% python3 -q
>>> import numpy as np
>>> np.set_printoptions(suppress=True, linewidth=140)
>>> J = np.maximum(np.array([[0],
...     [2],
...     [2],
...     [1],
...     [-3],
...     [-3],
...     [-3],
...     [-1],
...     [3],
...     [1],
...     [-3],
...     [0],
...     [2],
...     [1],
...     [-2],
...     [-1],
...     [1],
...     [0],
...     [1]]) @ np.array([[2, -5, 4, -5, -5, 1, 2, -2, -4, -5, -3]]) + np.array([4, 2, 2, 5, 4, 4, 3, 5, 2, 4, 3]), 0)
>>> print(J)
[[ 4  2  2  5  4  4  3  5  2  4  3]
 [ 8  0 10  0  0  6  7  1  0  0  0]
 [ 8  0 10  0  0  6  7  1  0  0  0]
 [ 6  0  6  0  0  5  5  3  0  0  0]
 [ 0 17  0 20 19  1  0 11 14 19 12]
 [ 0 17  0 20 19  1  0 11 14 19 12]
 [ 0 17  0 20 19  1  0 11 14 19 12]
 [ 2  7  0 10  9  3  1  7  6  9  6]
 [10  0 14  0  0  7  9  0  0  0  0]
 [ 6  0  6  0  0  5  5  3  0  0  0]
 [ 0 17  0 20 19  1  0 11 14 19 12]
 [ 4  2  2  5  4  4  3  5  2  4  3]
 [ 8  0 10  0  0  6  7  1  0  0  0]
 [ 6  0  6  0  0  5  5  3  0  0  0]
 [ 0 12  0 15 14  2  0  9 10 14  9]
 [ 2  7  0 10  9  3  1  7  6  9  6]
 [ 6  0  6  0  0  5  5  3  0  0  0]
 [ 4  2  2  5  4  4  3  5  2  4  3]
 [ 6  0  6  0  0  5  5  3  0  0  0]]
>>> left, sig, Vt = np.linalg.svd(J)
>>> V = Vt[:(sig > 1e-8).sum()]
>>> rng = np.random.default_rng(11550)
>>> x = J[9] + 2 * J[1] + rng.integers(2) * np.eye(11)[3]
>>> x
array([22.,  0., 26.,  1.,  0., 17., 19.,  5.,  0.,  0.,  0.])
>>> np.round(np.diag(V.T @ V), 3)
array([1.   , 0.649, 1.   , 0.477, 0.216, 1.   , 1.   , 1.   , 0.27 , 0.216, 0.172])
>>> print(round(np.linalg.norm(x - V.T @ V @ x), 3))
0.723
>>> np.round(V.T @ V, 3) + 0
array([[ 1.   ,  0.   ,  0.   ,  0.   ,  0.   ,  0.   ,  0.   ,  0.   ,  0.   ,  0.   ,  0.   ],
       [ 0.   ,  0.649,  0.   , -0.153,  0.115,  0.   ,  0.   ,  0.   ,  0.412,  0.115, -0.092],
       [ 0.   ,  0.   ,  1.   ,  0.   ,  0.   ,  0.   ,  0.   ,  0.   ,  0.   ,  0.   ,  0.   ],
       [ 0.   , -0.153,  0.   ,  0.477,  0.267,  0.   ,  0.   ,  0.   , -0.038,  0.267,  0.286],
       [ 0.   ,  0.115,  0.   ,  0.267,  0.216,  0.   ,  0.   ,  0.   ,  0.112,  0.216,  0.16 ],
       [ 0.   ,  0.   ,  0.   ,  0.   ,  0.   ,  1.   ,  0.   ,  0.   ,  0.   ,  0.   ,  0.   ],
       [ 0.   ,  0.   ,  0.   ,  0.   ,  0.   ,  0.   ,  1.   ,  0.   ,  0.   ,  0.   ,  0.   ],
       [ 0.   ,  0.   ,  0.   ,  0.   ,  0.   ,  0.   ,  0.   ,  1.   ,  0.   ,  0.   ,  0.   ],
       [ 0.   ,  0.412,  0.   , -0.038,  0.112,  0.   ,  0.   ,  0.   ,  0.27 ,  0.112, -0.023],
       [ 0.   ,  0.115,  0.   ,  0.267,  0.216,  0.   ,  0.   ,  0.   ,  0.112,  0.216,  0.16 ],
       [ 0.   , -0.092,  0.   ,  0.286,  0.16 ,  0.   ,  0.   ,  0.   , -0.023,  0.16 ,  0.172]])
>>> print(np.linalg.matrix_rank(np.vstack([J, x])))
8
>>> theta = np.radians(180)
>>> Rm = np.eye(11)
>>> Rm[5, 5] = Rm[2, 2] = np.cos(theta)
>>> Rm[5, 2], Rm[2, 5] = -np.sin(theta), np.sin(theta)
>>> Rm.round(3) + 0
array([[ 1.,  0.,  0.,  0.,  0.,  0.,  0.,  0.,  0.,  0.,  0.],
       [ 0.,  1.,  0.,  0.,  0.,  0.,  0.,  0.,  0.,  0.,  0.],
       [ 0.,  0., -1.,  0.,  0.,  0.,  0.,  0.,  0.,  0.,  0.],
       [ 0.,  0.,  0.,  1.,  0.,  0.,  0.,  0.,  0.,  0.,  0.],
       [ 0.,  0.,  0.,  0.,  1.,  0.,  0.,  0.,  0.,  0.,  0.],
       [ 0.,  0.,  0.,  0.,  0., -1.,  0.,  0.,  0.,  0.,  0.],
       [ 0.,  0.,  0.,  0.,  0.,  0.,  1.,  0.,  0.,  0.,  0.],
       [ 0.,  0.,  0.,  0.,  0.,  0.,  0.,  1.,  0.,  0.,  0.],
       [ 0.,  0.,  0.,  0.,  0.,  0.,  0.,  0.,  1.,  0.,  0.],
       [ 0.,  0.,  0.,  0.,  0.,  0.,  0.,  0.,  0.,  1.,  0.],
       [ 0.,  0.,  0.,  0.,  0.,  0.,  0.,  0.,  0.,  0.,  1.]])
>>> out = J @ Rm.T
>>> round(float(np.linalg.det(Rm)), 3), np.trace(Rm)
(1.0, np.float64(7.0))
>>> np.round(np.linalg.svd(J, compute_uv=False), 3) + 0, np.round(np.linalg.svd(out, compute_uv=False), 3) + 0
(array([98.361, 43.794,  8.535,  2.655,  0.916,  0.643,  0.148,  0.   ,  0.   ,  0.   ,  0.   ]), array([98.361, 43.794,  8.535,  2.655,  0.916,  0.643,  0.148,  0.   ,  0.   ,  0.   ,  0.   ]))
>>> np.allclose(J @ J.T, out @ out.T)
True
>>> print(np.allclose(np.linalg.norm(J, axis=1), np.linalg.norm(out, axis=1)))
True
>>> E = np.loadtxt("m.csv", delimiter=",")
>>> E.round(3)
array([[ 0.26 ,  1.179,  0.376,  0.366, -1.363,  1.658, -0.927,  0.683, -0.772,  0.153, -0.371,  0.761],
       [-0.065,  0.881, -0.983,  0.546,  0.01 ,  0.629,  0.815, -1.136,  0.088, -0.318, -1.771, -1.166],
       [ 0.13 , -1.239,  0.526,  0.532, -0.21 ,  0.33 ,  0.518, -1.24 , -0.389, -1.348, -0.467,  1.657],
       [-0.781, -0.533,  0.54 ,  1.49 ,  1.016,  0.27 ,  0.625,  1.771, -0.645, -0.321, -0.565, -0.353],
       [-0.26 , -0.918, -1.277,  0.128,  0.839,  0.476, -1.179, -0.675, -1.709,  0.838,  0.191, -0.093],
       [-0.13 , -0.328, -1.269,  0.241,  0.414,  0.48 ,  0.154,  0.549,  1.578,  1.13 , -0.618,  1.526],
       [ 1.821, -0.498, -0.468, -0.14 , -0.343,  0.628,  1.784,  0.419, -0.68 ,  0.597,  0.678, -0.218],
       [ 1.561, -0.501,  1.342, -0.489,  1.117,  0.401, -0.898, -0.08 ,  0.411,  0.462, -1.24 , -0.361],
       [ 0.585,  1.738, -0.342, -0.273,  1.802, -0.134,  0.201,  0.039, -0.502, -0.823,  0.438,  1.007],
       [-1.301,  0.374,  1.187, -1.024,  0.347,  0.397,  1.171, -0.589, -0.607,  1.441, -0.265,  0.447],
       [-0.65 , -0.596, -0.366, -1.597,  0.366,  1.741,  0.029,  0.47 ,  0.495, -1.233,  0.352, -0.51 ],
       [-0.065,  0.228,  0.636,  1.435,  0.567,  1.207, -0.062, -1.028,  0.96 ,  0.366,  1.545, -0.447]])
>>> x = np.array([-2, 3, 5, 6, 7, 3, 8, 4, -8, -1, 8, 3])
>>> h = np.maximum(E @ x, 0)
>>> h.round(3)
array([ 3.178,  0.   ,  6.236, 31.502,  1.415,  0.   , 16.725,  0.   , 26.047, 16.79 ,  0.   , 18.553])
>>> np.round(np.maximum(E @ x, 0) - np.maximum(-E @ x, 0), 3)
array([  3.178, -12.988,   6.236,  31.502,   1.415, -11.976,  16.725, -14.083,  26.047,  16.79 ,  -3.448,  18.553])
>>> np.round(np.maximum(E @ (3 * x), 0), 3)
array([ 9.535,  0.   , 18.708, 94.507,  4.246,  0.   , 50.175,  0.   , 78.14 , 50.37 ,  0.   , 55.659])
>>> arr = np.loadtxt("block17.csv", delimiter=",")
>>> arr
array([[ 3., -3.,  0.,  0.,  0.,  0.],
       [ 0.,  3.,  0.,  0.,  0.,  0.],
       [-3.,  2.,  0.,  0.,  0.,  0.],
       [ 0.,  0.,  3., -3.,  0.,  0.],
       [ 0.,  0.,  0.,  3.,  0.,  0.],
       [ 0.,  0., -3.,  2.,  0.,  0.],
       [ 0.,  0.,  0.,  0.,  3., -3.],
       [ 0.,  0.,  0.,  0.,  0.,  3.],
       [ 0.,  0.,  0.,  0., -3.,  2.]])
>>> out = arr[0, 0] * arr[1:] - np.outer(arr[1:, 0], arr[0])
>>> out
array([[ 0.,  9.,  0.,  0.,  0.,  0.],
       [ 0., -3.,  0.,  0.,  0.,  0.],
       [ 0.,  0.,  9., -9.,  0.,  0.],
       [ 0.,  0.,  0.,  9.,  0.,  0.],
       [ 0.,  0., -9.,  6.,  0.,  0.],
       [ 0.,  0.,  0.,  0.,  9., -9.],
       [ 0.,  0.,  0.,  0.,  0.,  9.],
       [ 0.,  0.,  0.,  0., -9.,  6.]])
>>> arr[:, 0] / arr[0, 0]
array([ 1.,  0., -1.,  0.,  0.,  0.,  0.,  0.,  0.])
>>> np.flatnonzero(~out.round(6).any(axis=1))
array([], dtype=int64)
>>> rk = np.linalg.matrix_rank(out)
>>> rk
np.int64(5)
>>> null = np.linalg.svd(out)[2][rk:].T
>>> print(np.round(null @ null.T, 3))
[[1. 0. 0. 0. 0. 0.]
 [0. 0. 0. 0. 0. 0.]
 [0. 0. 0. 0. 0. 0.]
 [0. 0. 0. 0. 0. 0.]
 [0. 0. 0. 0. 0. 0.]
 [0. 0. 0. 0. 0. 0.]]
>>> null.shape
(6, 1)
>>> out @ null
array([[0.],
       [0.],
       [0.],
       [0.],
       [0.],
       [0.],
       [0.],
       [0.]])
>>> [int(np.linalg.matrix_rank(np.delete(out, i, axis=0))) for i in range(8)]
[5, 5, 5, 5, 5, 5, 5, 5]
>>> x = np.array([-9, -7, 7, 9, -5, 1])
>>> rhs = arr @ x
>>> np.round(np.linalg.pinv(arr) @ arr, 3) + 0
array([[1., 0., 0., 0., 0., 0.],
       [0., 1., 0., 0., 0., 0.],
       [0., 0., 1., 0., 0., 0.],
       [0., 0., 0., 1., 0., 0.],
       [0., 0., 0., 0., 1., 0.],
       [0., 0., 0., 0., 0., 1.]])
>>> rhs = rhs + 0.05 * rng.normal(size=9)
>>> rhs.round(3)
array([ -5.941, -21.038,  12.877,  -5.958,  26.981,  -3.059, -17.968,   2.952,  16.95 ])
>>> b, *_ = np.linalg.lstsq(arr, rhs)
>>> np.round(arr.T @ (rhs - arr @ b), 3) + 0
array([0., 0., 0., 0., 0., 0.])
>>> b.round()
array([-9., -7.,  7.,  9., -5.,  1.])
>>> lab = rng.permutation(6)
>>> out = arr[:, lab] * rng.choice([-1, 1], 6)
>>> out
array([[-0., -3.,  0., -0., -0., -3.],
       [-0.,  3.,  0., -0., -0., -0.],
       [-0.,  2.,  0., -0., -0.,  3.],
       [-0.,  0., -3., -0., -3., -0.],
       [-0.,  0.,  3., -0., -0., -0.],
       [-0.,  0.,  2., -0.,  3., -0.],
       [-3.,  0.,  0.,  3., -0., -0.],
       [-0.,  0.,  0., -3., -0., -0.],
       [ 3.,  0.,  0., -2., -0., -0.]])
>>> left, _, Vt = np.linalg.svd(arr.T @ out)
>>> np.round(np.linalg.lstsq(arr, out)[0], 3) + 0
array([[ 0.,  0.,  0.,  0.,  0., -1.],
       [ 0.,  1.,  0.,  0.,  0.,  0.],
       [ 0.,  0.,  0.,  0., -1.,  0.],
       [ 0.,  0.,  1.,  0.,  0.,  0.],
       [-1.,  0.,  0.,  0.,  0.,  0.],
       [ 0.,  0.,  0., -1.,  0.,  0.]])
>>> np.round(left @ Vt, 3) + 0
array([[ 0.,  0.,  0.,  0.,  0., -1.],
       [ 0.,  1.,  0.,  0.,  0.,  0.],
       [ 0.,  0.,  0.,  0., -1.,  0.],
       [ 0.,  0.,  1.,  0.,  0.,  0.],
       [-1.,  0.,  0.,  0.,  0.,  0.],
       [ 0.,  0.,  0., -1.,  0.,  0.]])
>>> data = np.load("x.npy")
>>> print(data)
[[ -1  -1  -1  -1  -1  -1  -1  -1  -1  -1]
 [ -1  -2  -2  -2  -2  -2  -2  -2  -2  -2]
 [ -1  -2  -3  -3  -3  -3  -3  -3  -3  -3]
 [ -1  -2  -3  -4  -4  -4  -4  -4  -4  -4]
 [ -1  -2  -3  -4  -5  -5  -5  -5  -5  -5]
 [ -1  -2  -3  -4  -5  -6  -6  -6  -6  -6]
 [ -1  -2  -3  -4  -5  -6  -7  -7  -7  -7]
 [ -1  -2  -3  -4  -5  -6  -7  -8  -8  -8]
 [ -1  -2  -3  -4  -5  -6  -7  -8  -9  -9]
 [ -1  -2  -3  -4  -5  -6  -7  -8  -9 -10]]
>>> x = np.array([-2, -1, 1, 0, -1, 1, -2, 0, 2, -1])
>>> rhs = data @ x
>>> rhs
array([3, 4, 4, 5, 6, 6, 7, 6, 5, 6])
>>> np.round(np.linalg.solve(data.T, data[3]), 3)
array([-0., -0., -0.,  1., -0., -0., -0., -0., -0., -0.])
>>> np.round(np.linalg.solve(data, 5 * rhs), 3)
array([-10.,  -5.,   5.,  -0.,  -5.,   5., -10.,  -0.,  10.,  -5.])
>>> np.round(np.linalg.solve(data, rhs + data[:, 0]), 3)
array([-1., -1.,  1., -0., -1.,  1., -2., -0.,  2., -1.])
>>> np.round(np.linalg.solve(data, rhs), 3)
array([-2., -1.,  1., -0., -1.,  1., -2., -0.,  2., -1.])
>>> evals, V = np.linalg.eigh(data)
>>> x = np.array([2, -4, 2, 4, 4, -1, -2, 3, -3, -3])
>>> x @ data @ x / (x @ x), round(evals[0], 3), np.round(evals[-1], 3)
(np.float64(-1.625), np.float64(-44.766), np.float64(-0.256))
>>> print(np.round(np.linalg.eigvalsh(data[1:, 1:]), 3))
[-44.58   -4.893  -1.754  -0.911  -0.577  -0.416  -0.329  -0.282  -0.257]
>>> np.round(V * np.abs(evals) @ V.T, 3)
array([[ 1.,  1.,  1.,  1.,  1.,  1.,  1.,  1.,  1.,  1.],
       [ 1.,  2.,  2.,  2.,  2.,  2.,  2.,  2.,  2.,  2.],
       [ 1.,  2.,  3.,  3.,  3.,  3.,  3.,  3.,  3.,  3.],
       [ 1.,  2.,  3.,  4.,  4.,  4.,  4.,  4.,  4.,  4.],
       [ 1.,  2.,  3.,  4.,  5.,  5.,  5.,  5.,  5.,  5.],
       [ 1.,  2.,  3.,  4.,  5.,  6.,  6.,  6.,  6.,  6.],
       [ 1.,  2.,  3.,  4.,  5.,  6.,  7.,  7.,  7.,  7.],
       [ 1.,  2.,  3.,  4.,  5.,  6.,  7.,  8.,  8.,  8.],
       [ 1.,  2.,  3.,  4.,  5.,  6.,  7.,  8.,  9.,  9.],
       [ 1.,  2.,  3.,  4.,  5.,  6.,  7.,  8.,  9., 10.]])
>>> np.abs(data).sum(axis=1).max(), round(float(np.abs(evals).max()), 3)
(np.int64(55), 44.766)
